% ipython --no-banner

In [1]: import numpy as np

In [2]: np.set_printoptions(precision=1, suppress=True, linewidth=140, floatmode="fixed")

In [3]: K = np.array([[11.0, -3.0, 7.0, -3.0],
   ...:     [22.0, -8.0, 11.0, -5.0],
   ...:     [-14.0, 3.0, -10.0, 3.0],
   ...:     [14.0, -3.0, 7.0, -6.0]])

In [4]: evals, vecs = np.linalg.eig(K)

In [5]: round(np.prod(evals), 1)
Out[5]: np.float64(90.0)

In [6]: np.round(K @ vecs[:, 0] - evals[0] * vecs[:, 0], 1) + 0
Out[6]: array([0.0, 0.0, 0.0, 0.0])

In [7]: rng = np.random.default_rng(2189)

In [8]: labels = rng.permutation(4)

In [9]: A2 = K[:, labels] * rng.choice([-1, 1], 4)

In [10]: A2
Out[10]: 
array([[-11.0,   3.0,   3.0,   7.0],
       [-22.0,   8.0,   5.0,  11.0],
       [ 14.0,  -3.0,  -3.0, -10.0],
       [-14.0,   3.0,   6.0,   7.0]])

In [11]: U, _, VT = np.linalg.svd(K.T @ A2)

In [12]: labels
Out[12]: array([0, 1, 3, 2])

In [13]: np.round(U @ VT, 1) + 0
Out[13]: 
array([[-1.0,  0.0,  0.0,  0.0],
       [ 0.0, -1.0,  0.0,  0.0],
       [ 0.0,  0.0,  0.0,  1.0],
       [ 0.0,  0.0, -1.0,  0.0]])

In [14]: np.round(np.linalg.lstsq(K, A2)[0], 1) + 0
Out[14]: 
array([[-1.0,  0.0,  0.0,  0.0],
       [ 0.0, -1.0,  0.0,  0.0],
       [ 0.0,  0.0,  0.0,  1.0],
       [ 0.0,  0.0, -1.0,  0.0]])

In [15]: feats = np.load("out1.npy")

In [16]: feats
Out[16]: 
array([[ 3.0,  1.0,  0.0,  0.0],
       [ 2.0,  1.0,  1.0,  0.0],
       [ 0.0,  3.0,  1.0,  0.0],
       [ 0.0,  0.0,  0.0, -5.0]])

In [17]: A2 = np.linalg.invert(feats)
AttributeError: module 'numpy.linalg' has no attribute 'invert'


In [18]: A2 = np.linalg.inv(feats)

In [19]: round(np.linalg.det(feats) * np.linalg.det(A2), 1)
Out[19]: np.float64(1.0)

In [20]: round(float(np.linalg.slogdet(feats)[0]), 1)
Out[20]: 1.0

In [21]: np.round(np.linalg.inv(A2), 1) + 0
Out[21]: 
array([[ 3.0,  1.0,  0.0,  0.0],
       [ 2.0,  1.0,  1.0,  0.0],
       [ 0.0,  3.0,  1.0,  0.0],
       [ 0.0,  0.0,  0.0, -5.0]])

In [22]: np.round(np.poly(feats), 1) + 0
Out[22]: array([  1.0,   0.0, -23.0,  18.0,  40.0])

In [23]: np.linalg.eigvals(feats)
Out[23]: array([-1.0,  4.0,  2.0, -5.0])

In [24]: np.kron(np.eye(2, dtype=int), feats)
Out[24]: 
array([[ 3.0,  1.0,  0.0,  0.0,  0.0,  0.0,  0.0,  0.0],
       [ 2.0,  1.0,  1.0,  0.0,  0.0,  0.0,  0.0,  0.0],
       [ 0.0,  3.0,  1.0,  0.0,  0.0,  0.0,  0.0,  0.0],
       [ 0.0,  0.0,  0.0, -5.0,  0.0,  0.0,  0.0, -0.0],
       [ 0.0,  0.0,  0.0,  0.0,  3.0,  1.0,  0.0,  0.0],
       [ 0.0,  0.0,  0.0,  0.0,  2.0,  1.0,  1.0,  0.0],
       [ 0.0,  0.0,  0.0,  0.0,  0.0,  3.0,  1.0,  0.0],
       [ 0.0,  0.0,  0.0, -0.0,  0.0,  0.0,  0.0, -5.0]])

In [25]: np.einsum("ij,ji->", feats, feats)
Out[25]: np.float64(46.0)

In [26]: evals, vecs = np.linalg.eig(feats)

In [27]: np.round(feats @ vecs[:, 0] - evals[0] * vecs[:, 0], 1) + 0
Out[27]: array([0.0, 0.0, 0.0, 0.0])

In [28]: np.sort(np.linalg.eigvals(np.linalg.inv(feats)))
Out[28]: array([-1.0, -0.2,  0.3,  0.5])

In [29]: W0 = np.loadtxt("case10.csv", delimiter=",")

In [30]: W0
Out[30]: 
array([[0.0, 3.0, 2.0],
       [0.0, 3.0, 2.0],
       [1.0, 7.0, 0.0],
       [0.0, 1.0, 4.0],
       [0.0, 3.0, 2.0],
       [0.0, 3.0, 2.0],
       [0.0, 3.0, 2.0],
       [0.0, 1.0, 4.0],
       [0.0, 3.0, 2.0],
       [0.0, 5.0, 0.0],
       [0.0, 5.0, 0.0],
       [0.0, 5.0, 0.0],
       [0.0, 5.0, 0.0],
       [1.0, 7.0, 0.0],
       [0.0, 1.0, 4.0]])

In [31]: # rows 0 and 1 are equal

In [32]: Ac = W0 - W0.mean(axis=0)

In [33]: U, sigma, VT = np.linalg.svd(Ac, full_matrices=False)

In [34]: np.round(Ac.mean(axis=0), 1) + 0
Out[34]: array([0.0, 0.0, 0.0])

In [35]: np.abs(VT[0]).argmax()
Out[35]: np.int64(1)

In [36]: (np.sign(U[:, 0]) == np.sign(U[0, 0])).astype(int)
Out[36]: array([1, 1, 0, 1, 1, 1, 1, 1, 1, 0, 0, 0, 0, 0, 1])

In [37]: VT[0] * np.sign(VT[0, np.abs(VT[0]).argmax()])
Out[37]: array([ 0.1,  0.8, -0.6])

In [38]: np.searchsorted(np.cumsum(sigma ** 2) / (sigma ** 2).sum(), 0.9) + 1
Out[38]: np.int64(1)

In [39]: np.abs(VT[-1])
Out[39]: array([0.8, 0.4, 0.4])

In [40]: sigma.round(1) + 0
Out[40]: array([9.2, 1.8, 0.0])

In [41]: cov = W0.T @ W0

In [42]: np.trace(cov), (W0 ** 2).sum()
Out[42]: (np.float64(329.0), np.float64(329.0))

In [43]: cov
Out[43]: 
array([[  2.0,  14.0,   0.0],
       [ 14.0, 255.0,  48.0],
       [  0.0,  48.0,  72.0]])

In [44]: np.linalg.svd(W0, compute_uv=False) ** 2
Out[44]: array([267.5,  60.4,   1.1])

In [45]: np.diag(cov)
Out[45]: array([  2.0, 255.0,  72.0])

In [46]: W = np.array([[-3, 1, 3, 3], [0, 0, -1, 1], [3, 1, 1, 0]])

In [47]: beta = np.array([-1, 2, 2, 1])

In [48]: hid = np.maximum(W0 @ W + beta, 0)

In [49]: np.linalg.matrix_rank(hid)
Out[49]: np.int64(4)

In [50]: (hid > 0).mean(axis=0)
Out[50]: array([0.6, 1.0, 0.6, 1.0])

In [51]: cent = np.array([[2, 0], [0, 3], [2, 0], [1, 3]])

In [52]: hid @ cent
Out[52]: 
array([[16.0, 24.0],
       [16.0, 24.0],
       [11.0, 42.0],
       [34.0, 24.0],
       [16.0, 24.0],
       [16.0, 24.0],
       [16.0, 24.0],
       [34.0, 24.0],
       [16.0, 24.0],
       [ 6.0, 24.0],
       [ 6.0, 24.0],
       [ 6.0, 24.0],
       [ 6.0, 24.0],
       [11.0, 42.0],
       [34.0, 24.0]])

In [53]: (hid @ cent).round(6).argmax(axis=1)
Out[53]: array([1, 1, 1, 0, 1, 1, 1, 0, 1, 1, 1, 1, 1, 1, 0])

In [54]: arr = rng.normal(size=(18, 3)) + 10 * np.array([-7, -2, -6])

In [55]: arr
Out[55]: 
array([[-69.8, -20.8, -58.6],
       [-72.0, -18.9, -60.9],
       [-69.6, -19.9, -60.6],
       [-72.1, -19.0, -59.3],
       [-69.8, -21.8, -60.8],
       [-70.7, -19.9, -58.4],
       [-67.6, -19.6, -60.0],
       [-68.5, -19.3, -58.7],
       [-68.2, -19.5, -61.5],
       [-70.7, -20.4, -61.0],
       [-71.2, -18.7, -60.4],
       [-70.2, -19.5, -61.4],
       [-69.7, -20.8, -60.3],
       [-70.2, -20.7, -59.4],
       [-70.4, -20.0, -60.0],
       [-68.9, -20.7, -59.8],
       [-68.6, -20.9, -60.0],
       [-70.6, -17.9, -59.7]])

In [56]: P = arr @ np.linalg.solve(arr.T @ arr, arr.T)

In [57]: np.allclose(P @ P, P)
Out[57]: True

In [58]: np.round(np.linalg.eigvalsh(P), 1) + 0
Out[58]: array([0.0, 0.0, 0.0, 0.0, 0.0, 0.0, 0.0, 0.0, 0.0, 0.0, 0.0, 0.0, 0.0, 0.0, 0.0, 1.0, 1.0, 1.0])

In [59]: Ac = (arr - arr.mean(axis=0)) / arr.std(axis=0)

In [60]: Ac.std(axis=0)
Out[60]: array([1.0, 1.0, 1.0])

In [61]: beta = np.linalg.lstsq(np.delete(Ac, 2, axis=1), Ac[:, 2])[0]

In [62]: beta.round(1) + 0
Out[62]: array([0.0, 0.0])

In [63]: np.abs(beta).argmax()
Out[63]: np.int64(0)

In [64]: cent = arr[[3, 2]].astype(float)

In [65]: for _ in range(5):
    ...:     labels = np.linalg.norm(arr[:, None] - cent, axis=-1).argmin(axis=1)
    ...:     cent = np.array([arr[labels == j].mean(axis=0) for j in range(2)])
    ...: 

In [66]: labels
Out[66]: array([1, 0, 1, 0, 1, 0, 1, 1, 1, 1, 0, 1, 1, 1, 1, 1, 1, 0])

In [67]: np.bincount(labels)
Out[67]: array([ 5, 13])

In [68]: cent[1] - cent[0]
Out[68]: array([ 1.9, -1.4, -0.4])

In [69]: [round(float(x), 1) for x in np.linalg.svd(arr, compute_uv=False)[:3]]
Out[69]: [400.1, 5.0, 3.7]

In [70]: round(np.log10(np.linalg.cond(arr)))
Out[70]: 2

In [71]: np.linalg.matrix_rank(arr, rtol=0.1)
Out[71]: np.int64(1)

In [72]: cent = np.array([[2, 0, 2]])

In [73]: m1 = rng.normal(size=(16, 1)) @ cent + np.array([-5, 5, 3])

In [74]: m1.round(1) + 0
Out[74]: 
array([[-8.0,  5.0,  0.0],
       [-7.7,  5.0,  0.3],
       [-3.8,  5.0,  4.2],
       [-4.8,  5.0,  3.2],
       [-7.2,  5.0,  0.8],
       [-8.6,  5.0, -0.6],
       [-5.1,  5.0,  2.9],
       [-5.8,  5.0,  2.2],
       [-7.4,  5.0,  0.6],
       [-8.0,  5.0,  0.0],
       [-7.3,  5.0,  0.7],
       [-5.1,  5.0,  2.9],
       [-3.7,  5.0,  4.3],
       [-1.6,  5.0,  6.4],
       [-3.5,  5.0,  4.5],
       [-3.7,  5.0,  4.3]])

In [75]: U, sigma, VT = np.linalg.svd(m1)

In [76]: vecs = VT[:(sigma > 1e-8).sum()]

In [77]: x = m1[10] + 5 * m1[5] + rng.integers(2) * np.eye(3)[0]

In [78]: x
Out[78]: array([-49.4,  30.0,  -2.4])

In [79]: np.diag(vecs.T @ vecs)
Out[79]: array([0.8, 0.4, 0.8])

In [80]: np.allclose(vecs.T @ vecs @ x, x)
Out[80]: False

In [81]: f, g = m1[4], m1[5]

In [82]: round(f @ g, 1)
Out[82]: np.float64(86.4)

In [83]: pr = (f @ g) / (f @ f) * f

In [84]: round(np.linalg.norm(f + g) ** 2 + np.linalg.norm(f - g) ** 2, 1)
Out[84]: np.float64(353.8)

In [85]: X = np.array([[-1.0, 1.0, -2.0, -1.0],
    ...:     [0.0, -1.0, 2.0, 0.0],
    ...:     [0.0, 1.0, 1.0, 1.0],
    ...:     [0.0, -1.0, -2.0, -2.0]])

In [86]: Q = X.astype(float).copy()

In [87]: for j in range(4):
    ...:     Q[:, j] -= Q[:, :j] @ (Q[:, :j].T @ Q[:, j])
    ...:     Q[:, j] /= np.linalg.norm(Q[:, j])
    ...: 

In [88]: np.round(Q.T @ X, 1) + 0
Out[88]: 
array([[ 1.0, -1.0,  2.0,  1.0],
       [ 0.0,  1.7,  0.6,  1.7],
       [ 0.0,  0.0,  2.9,  1.4],
       [ 0.0,  0.0,  0.0,  0.4]])

In [89]: np.round(Q.T @ Q, 1) + 0
Out[89]: 
array([[1.0, 0.0, 0.0, 0.0],
       [0.0, 1.0, 0.0, 0.0],
       [0.0, 0.0, 1.0, 0.0],
       [0.0, 0.0, 0.0, 1.0]])

In [90]: labels = rng.permutation(4)

In [91]: A2 = X[:, labels] * rng.choice([-1, 1], 4)

In [92]: A2
Out[92]: 
array([[-1.0, -2.0, -1.0, -1.0],
       [ 1.0,  2.0,  0.0,  0.0],
       [-1.0,  1.0,  1.0,  0.0],
       [ 1.0, -2.0, -2.0,  0.0]])

In [93]: U, _, VT = np.linalg.svd(X.T @ A2)

In [94]: np.round(np.linalg.lstsq(X, A2)[0], 1) + 0
Out[94]: 
array([[ 0.0,  0.0,  0.0,  1.0],
       [-1.0,  0.0,  0.0,  0.0],
       [ 0.0,  1.0,  0.0,  0.0],
       [ 0.0,  0.0,  1.0,  0.0]])

In [95]: def softmax(z):
    ...:     e = np.exp(z - z.max(axis=-1, keepdims=True))
    ...:     return e / e.sum(axis=-1, keepdims=True)
    ...: 

In [96]: np.round(softmax(10 * X[2]), 1) + 0
Out[96]: array([0.0, 0.3, 0.3, 0.3])

In [97]: softmax(X).sum(axis=1)
Out[97]: array([1.0, 1.0, 1.0, 1.0])

In [98]: softmax(X[2] + 5)
Out[98]: array([0.1, 0.3, 0.3, 0.3])

In [99]: scores = X @ X.T / np.sqrt(4)

In [100]: np.round(softmax(scores + np.triu(np.full(scores.shape, -np.inf), 1)), 1) + 0
Out[100]: 
array([[1.0, 0.0, 0.0, 0.0],
       [0.0, 1.0, 0.0, 0.0],
       [0.1, 0.3, 0.7, 0.0],
       [0.1, 0.0, 0.0, 0.9]])

In [101]: softmax(scores).round(6).argmax(axis=1)
Out[101]: array([0, 1, 2, 3])

In [102]: softmax(scores)[2] @ X
Out[102]: array([-0.1,  0.5,  1.0,  0.6])
